$ ipython --no-banner

In [1]: import numpy as np

In [2]: np.set_printoptions(precision=2, suppress=True, linewidth=140)

In [3]: def rnd(a):
   ...:     return np.round(a, 2) + 0
   ...: 

In [4]: K = np.load("out16.npy")

In [5]: print(rnd(K))
[[0.02 0.04 0.05 0.05 0.08 0.06 0.06 0.02]
 [0.04 0.06 0.08 0.08 0.13 0.11 0.11 0.04]
 [0.05 0.08 0.12 0.12 0.18 0.15 0.15 0.05]
 [0.05 0.08 0.12 0.12 0.18 0.15 0.15 0.05]
 [0.08 0.13 0.18 0.18 0.29 0.23 0.23 0.08]
 [0.06 0.11 0.15 0.15 0.23 0.19 0.19 0.06]
 [0.06 0.11 0.15 0.15 0.23 0.19 0.19 0.06]
 [0.02 0.04 0.05 0.05 0.08 0.06 0.06 0.02]]

In [6]: w, evecs = np.linalg.eigvalsh(K)
Traceback (most recent call last):
  Cell In[6], line 1
    w, evecs = np.linalg.eigvalsh(K)
ValueError: too many values to unpack (expected 2)


In [7]: w, evecs = np.linalg.eigh(K)

In [8]: print(rnd(np.linalg.svd(K, compute_uv=False)))
[1. 0. 0. 0. 0. 0. 0. 0.]

In [9]: print(np.abs(evecs[:, -1]).round(6).argmax())
4

In [10]: print(rnd(np.linalg.eigvalsh(K + -1 * np.eye(8))))
[-1. -1. -1. -1. -1. -1. -1.  0.]

In [11]: print(rnd(evecs @ np.diag(w) @ evecs.T))
[[0.02 0.04 0.05 0.05 0.08 0.06 0.06 0.02]
 [0.04 0.06 0.08 0.08 0.13 0.11 0.11 0.04]
 [0.05 0.08 0.12 0.12 0.18 0.15 0.15 0.05]
 [0.05 0.08 0.12 0.12 0.18 0.15 0.15 0.05]
 [0.08 0.13 0.18 0.18 0.29 0.23 0.23 0.08]
 [0.06 0.11 0.15 0.15 0.23 0.19 0.19 0.06]
 [0.06 0.11 0.15 0.15 0.23 0.19 0.19 0.06]
 [0.02 0.04 0.05 0.05 0.08 0.06 0.06 0.02]]

In [12]: print(rnd(evecs.T @ evecs))
[[1. 0. 0. 0. 0. 0. 0. 0.]
 [0. 1. 0. 0. 0. 0. 0. 0.]
 [0. 0. 1. 0. 0. 0. 0. 0.]
 [0. 0. 0. 1. 0. 0. 0. 0.]
 [0. 0. 0. 0. 1. 0. 0. 0.]
 [0. 0. 0. 0. 0. 1. 0. 0.]
 [0. 0. 0. 0. 0. 0. 1. 0.]
 [0. 0. 0. 0. 0. 0. 0. 1.]]

In [13]: r = np.linalg.matrix_rank(K)

In [14]: print(r)
1

In [15]: N = np.linalg.svd(K)[2][r:].T

In [16]: print([int(np.linalg.matrix_rank(K[:i])) for i in range(1, len(K) + 1)])
[1, 1, 1, 1, 1, 1, 1, 1]

In [17]: print(N.shape)
(8, 7)

In [18]: print(np.linalg.matrix_rank(K.T @ K), np.linalg.matrix_rank(K @ K.T))
1 1

In [19]: print([int(np.linalg.matrix_rank(np.delete(K, i, axis=0))) for i in range(8)])
[1, 1, 1, 1, 1, 1, 1, 1]

In [20]: print([int(np.linalg.matrix_rank(K[:, :j + 1])) for j in range(8)])
[1, 1, 1, 1, 1, 1, 1, 1]

In [21]: w, evecs = np.linalg.eigh(K)

In [22]: x0 = np.array([4, 4, 1, 1, 0, 1, 1, 0])

In [23]: print((np.sign(evecs[:, -1].round(6)) == np.sign(evecs[0, -1].round(6))).astype(int))
[1 1 1 1 1 1 1 1]

In [24]: C2 = K.T @ K

In [25]: print(rnd(np.diag(C2)))
[0.02 0.06 0.12 0.12 0.29 0.19 0.19 0.02]

In [26]: print(np.linalg.matrix_rank(C2))
1

In [27]: print(rnd(np.linalg.svd(K, compute_uv=False) ** 2))
[1. 0. 0. 0. 0. 0. 0. 0.]

In [28]: print(np.allclose(C2, C2.T))
True

In [29]: X = np.loadtxt("test10.csv", delimiter=",")

In [30]: print(X)
[[ 0.  0.  0.  0.  0.  0.  0.  0.  0.  0.  0.  0.]
 [ 2. -2.  0.  0.  0.  0.  0.  0.  0.  0.  0.  0.]
 [ 1.  0. -2.  0.  0.  0.  0.  0.  0.  0.  0.  0.]
 [-2. -1.  1. -2.  0.  0.  0.  0.  0.  0.  0.  0.]
 [ 2.  1.  0.  2.  1.  0.  0.  0.  0.  0.  0.  0.]
 [-2. -2. -2. -1.  2.  2.  0.  0.  0.  0.  0.  0.]
 [-1.  2. -2. -1.  1.  0. -1.  0.  0.  0.  0.  0.]
 [ 1. -2.  2. -2.  2.  2. -1.  2.  0.  0.  0.  0.]
 [ 0. -1.  0.  1. -1.  0.  1. -1.  0.  0.  0.  0.]
 [-2.  0.  0.  0. -2.  0.  0. -1.  0.  2.  0.  0.]
 [-2. -2. -2.  1. -1. -2. -1. -2.  2. -1.  2.  0.]
 [ 2.  1.  0.  0.  1.  0. -1.  1. -1. -1. -1.  0.]]

In [31]: other = K / np.sqrt((K ** 2).mean(axis=1, keepdims=True))

In [32]: print(rnd(other[6]))
[0.41 0.69 0.96 0.96 1.51 1.24 1.24 0.41]

In [33]: W0 = np.load("x.npy")

In [34]: print(W0)
[[-2  0  3  2  0]
 [ 0 -1  0 -2 -1]
 [ 2 -3  3  3 -2]
 [ 3  3  1  2  3]
 [ 1 -3  2 -2  0]
 [-1 -1 -1 -3  0]
 [-2  2 -2 -3 -2]
 [ 0 -2  3 -2  1]
 [ 1  0  3 -1  3]
 [-1  3  2 -1  1]
 [ 2 -1  1 -2 -3]
 [-2 -2  3 -2 -2]]

In [35]: cen = (W0 - W0.mean(axis=0)) / W0.std(axis=0)

In [36]: print(rnd(cen.std(axis=0)))
[1. 1. 1. 1. 1.]

In [37]: print(np.argwhere(np.abs(cen) > 2))
[[6 2]]

In [38]: beta = np.linalg.lstsq(np.delete(cen, 4, axis=1), cen[:, 4])[0]

In [39]: print(rnd(1 - np.var(cen[:, 4] - np.delete(cen, 4, axis=1) @ beta)))
0.44

In [40]: print(np.abs(beta).argmax())
1

In [41]: print(rnd(beta))
[ 0.31  0.67  0.55 -0.23]

In [42]: x0 = np.array([1, 0, 3, 3, 4, 0, 1, 5])

In [43]: print(np.trace(K))
1.0

In [44]: print(rnd(K @ K @ x0))
[0.8  1.33 1.87 1.87 2.93 2.4  2.4  0.8 ]

In [45]: other = np.array([[2, 2], [-1, 0], [0, 3], [0, -1], [0, 1]])

In [46]: print(np.linalg.matrix_rank(W0 @ other))
2

In [47]: print(np.linalg.matrix_rank(np.vstack([W0, other.T])))
5

In [48]: print(np.vstack([W0, other.T]).shape)
(14, 5)

In [49]: print(np.einsum("ij->j", W0))
[  1  -5  18 -11  -2]

In [50]: other = np.array([[2, 0, 3, 1], [0, 2, 1, 0], [3, 0, 0, 2], [2, 2, 0, 2]])

In [51]: M = other - other.T

In [52]: print(M)
[[ 0  0  0 -1]
 [ 0  0  1 -2]
 [ 0 -1  0  2]
 [ 1  2 -2  0]]

In [53]: Uu, s, VT = np.linalg.svd(X)

In [54]: evecs = VT[:(s > 1e-8).sum()]

In [55]: rng = np.random.default_rng(1147)

In [56]: x0 = X[2] + 3 * X[7] + rng.integers(2) * np.eye(12)[4]

In [57]: print(x0)
[ 4. -6.  4. -6.  6.  6. -3.  6.  0.  0.  0.  0.]

In [58]: print(rnd(np.diag(evecs.T @ evecs)))
[1.  1.  1.  1.  1.  1.  1.  1.  0.5 1.  0.5 0. ]

In [59]: print(rnd(evecs.T @ evecs))
[[1.  0.  0.  0.  0.  0.  0.  0.  0.  0.  0.  0. ]
 [0.  1.  0.  0.  0.  0.  0.  0.  0.  0.  0.  0. ]
 [0.  0.  1.  0.  0.  0.  0.  0.  0.  0.  0.  0. ]
 [0.  0.  0.  1.  0.  0.  0.  0.  0.  0.  0.  0. ]
 [0.  0.  0.  0.  1.  0.  0.  0.  0.  0.  0.  0. ]
 [0.  0.  0.  0.  0.  1.  0.  0.  0.  0.  0.  0. ]
 [0.  0.  0.  0.  0.  0.  1.  0.  0.  0.  0.  0. ]
 [0.  0.  0.  0.  0.  0.  0.  1.  0.  0.  0.  0. ]
 [0.  0.  0.  0.  0.  0.  0.  0.  0.5 0.  0.5 0. ]
 [0.  0.  0.  0.  0.  0.  0.  0.  0.  1.  0.  0. ]
 [0.  0.  0.  0.  0.  0.  0.  0.  0.5 0.  0.5 0. ]
 [0.  0.  0.  0.  0.  0.  0.  0.  0.  0.  0.  0. ]]

In [60]: print(rnd(np.linalg.norm(x0 - evecs.T @ evecs @ x0)))
0.0

In [61]: print(np.allclose(evecs.T @ evecs @ x0, x0))
True

In [62]: r0 = np.array([1, 2, 0, 2])

In [63]: other = M + np.outer(r0, np.eye(4)[2])

In [64]: print(other)
[[ 0.  0.  1. -1.]
 [ 0.  0.  3. -2.]
 [ 0. -1.  0.  2.]
 [ 1.  2.  0.  0.]]

In [65]: print(np.linalg.matrix_rank(other - M))
1

In [66]: Q = M.astype(float).copy()

In [67]: for j in range(4):
    ...:     Q[:, j] -= Q[:, :j] @ (Q[:, :j].T @ Q[:, j])
    ...:     Q[:, j] /= np.linalg.norm(Q[:, j])
    ...: 

In [68]: print(Q)
[[ 0.  0.  0. -1.]
 [ 0.  0.  1.  0.]
 [ 0. -1.  0.  0.]
 [ 1.  0.  0.  0.]]

In [69]: print(Q.T @ M)
[[ 1.  2. -2.  0.]
 [ 0.  1.  0. -2.]
 [ 0.  0.  1. -2.]
 [ 0.  0.  0.  1.]]

In [70]: x0 = np.array([1, -3, -4, -3])

In [71]: print(rnd(np.linalg.det(M)))
1.0

In [72]: print(rnd(np.linalg.svd(M, compute_uv=False)))
[3.15 3.15 0.32 0.32]

In [73]: Q = np.linalg.solve(np.eye(4) - M, np.eye(4) + M)

In [74]: print(rnd(Q @ Q.T))
[[1. 0. 0. 0.]
 [0. 1. 0. 0.]
 [0. 0. 1. 0.]
 [0. 0. 0. 1.]]

In [75]: print(rnd(np.linalg.det(Q)))
1.0

In [76]: def softmax(z):
    ...:     e = np.exp(z - z.max(axis=-1, keepdims=True))
    ...:     return e / e.sum(axis=-1, keepdims=True)
    ...: 

In [77]: print(rnd(softmax(M[0] + 5)))
[0.3  0.3  0.3  0.11]

In [78]: print(rnd(softmax(M[0])))
[0.3  0.3  0.3  0.11]

In [79]: att = M @ M.T / np.sqrt(4)

In [80]: print(softmax(att).round(6).argmax(axis=1))
[1 1 2 3]

In [81]: print(rnd(softmax(att)[0] @ M))
[ 0.17  0.28  0.13 -1.11]

In [82]: J = np.load("arr.npy")

In [83]: print(J)
[[-1 -1 -1 -1 -1 -1]
 [-1 -2 -2 -2 -2 -2]
 [-1 -2 -3 -3 -3 -3]
 [-1 -2 -3 -4 -4 -4]
 [-1 -2 -3 -4 -5 -5]
 [-1 -2 -3 -4 -5 -6]]

In [84]: # symmetric, so the eigenvalues are real

In [85]: T = np.stack([J, -2 * J, J[::-1]])

In [86]: print(np.einsum("bij,cij->bc", T, T))
[[ 301 -602  220]
 [-602 1204 -440]
 [ 220 -440  301]]

In [87]: print(T.sum(axis=0))
[[ 0 -1 -2 -3 -4 -5]
 [ 0  0 -1 -2 -3 -3]
 [ 0  0  0 -1 -1 -1]
 [ 0  0  0  1  1  1]
 [ 0  0  1  2  3  3]
 [ 0  1  2  3  4  5]]

In [88]: w, evecs = np.linalg.eigh(J)

In [89]: x0 = np.array([2, 0, 2, 0, 0, 2])

In [90]: print(rnd(x0 @ J @ x0 / (x0 @ x0)), rnd(w[0]), rnd(w[-1]))
-6.67 -17.21 -0.27

In [91]: print(np.abs(J).sum(axis=1).max(), rnd(np.abs(w).max()))
21 17.21

In [92]: print(rnd(evecs * np.abs(w) @ evecs.T))
[[1. 1. 1. 1. 1. 1.]
 [1. 2. 2. 2. 2. 2.]
 [1. 2. 3. 3. 3. 3.]
 [1. 2. 3. 4. 4. 4.]
 [1. 2. 3. 4. 5. 5.]
 [1. 2. 3. 4. 5. 6.]]

In [93]: Uu, s, VT = np.linalg.svd(J, full_matrices=False)

In [94]: print(rnd(s / s[0]))
[1.   0.12 0.05 0.03 0.02 0.02]

In [95]: print(rnd(np.cumsum(s ** 2) / np.sum(s ** 2)))
[0.98 1.   1.   1.   1.   1.  ]

In [96]: mat = np.loadtxt("dump.csv", delimiter=",")

In [97]: print(mat)
[[ 0. -2.  5.  6. -4.  5. -2.  4.]
 [-2. -5. -3. -3. -5. -8.  8.  1.]
 [ 2.  6.  9. -5. -1.  6.  1. -4.]
 [ 4. -4.  1. -5. -4.  6. -1.  9.]
 [ 9. -8. -6. -2.  7.  1. -5.  1.]
 [-9.  5.  6.  5. -4.  8. -1. -6.]
 [-4.  3.  7.  1.  4.  9. -4.  4.]
 [ 6. -8. -9.  4.  3.  4. -5. -2.]]

In [98]: lab = rng.permutation(8)

In [99]: print(lab)
[6 7 0 1 3 5 4 2]

In [100]: other = mat[lab][:, lab]

In [101]: print(other)
[[-4.  4. -4.  3.  1.  9.  4.  7.]
 [-5. -2.  6. -8.  4.  4.  3. -9.]
 [-2.  4.  0. -2.  6.  5. -4.  5.]
 [ 8.  1. -2. -5. -3. -8. -5. -3.]
 [-1.  9.  4. -4. -5.  6. -4.  1.]
 [-1. -6. -9.  5.  5.  8. -4.  6.]
 [-5.  1.  9. -8. -2.  1.  7. -6.]
 [ 1. -4.  2.  6. -5.  6. -1.  9.]]

In [102]: print(np.trace(other))
8.0

In [103]: print(np.diag(other))
[-4. -2.  0. -5. -5.  8.  7.  9.]

In [104]: lab = rng.permutation(8)

In [105]: other = mat[:, lab] * rng.choice([-1, 1], 8)

In [106]: print(other)
[[ 4.  5.  6. -5. -2. -4.  2.  0.]
 [ 1. -8. -3.  3. -5. -5. -8. -2.]
 [-4.  6. -5. -9.  6. -1. -1.  2.]
 [ 9.  6. -5. -1. -4. -4.  1.  4.]
 [ 1.  1. -2.  6. -8.  7.  5.  9.]
 [-6.  8.  5. -6.  5. -4.  1. -9.]
 [ 4.  9.  1. -7.  3.  4.  4. -4.]
 [-2.  4.  4.  9. -8.  3.  5.  6.]]

In [107]: Uu, _, VT = np.linalg.svd(mat.T @ other)

In [108]: print(lab)
[7 5 3 2 1 4 6 0]

In [109]: other = np.linalg.inv(mat)

In [110]: print(rnd(np.linalg.slogdet(mat)[0]))
-1.0

In [111]: print(np.allclose(other, mat.T))
False

In [112]: print(rnd(np.linalg.inv(other)))
[[ 0. -2.  5.  6. -4.  5. -2.  4.]
 [-2. -5. -3. -3. -5. -8.  8.  1.]
 [ 2.  6.  9. -5. -1.  6.  1. -4.]
 [ 4. -4.  1. -5. -4.  6. -1.  9.]
 [ 9. -8. -6. -2.  7.  1. -5.  1.]
 [-9.  5.  6.  5. -4.  8. -1. -6.]
 [-4.  3.  7.  1.  4.  9. -4.  4.]
 [ 6. -8. -9.  4.  3.  4. -5. -2.]]

In [113]: print(rnd(other))
[[ 0.05 -0.02  0.09 -0.03 -0.09 -0.12 -0.01  0.09]
 [-0.05 -0.09  0.02  0.01 -0.2  -0.11  0.01  0.09]
 [ 0.1   0.02  0.02 -0.04  0.16  0.06 -0.02 -0.14]
 [ 0.08  0.01  0.03 -0.08 -0.14 -0.12  0.06  0.13]
 [-0.02  0.07  0.05 -0.09 -0.06 -0.11  0.16  0.09]
 [-0.04  0.05  0.08  0.01 -0.16 -0.07  0.11  0.19]
 [ 0.    0.17  0.17 -0.1  -0.32 -0.25  0.22  0.32]
 [ 0.01 -0.01 -0.02  0.03 -0.1  -0.09  0.06  0.04]]
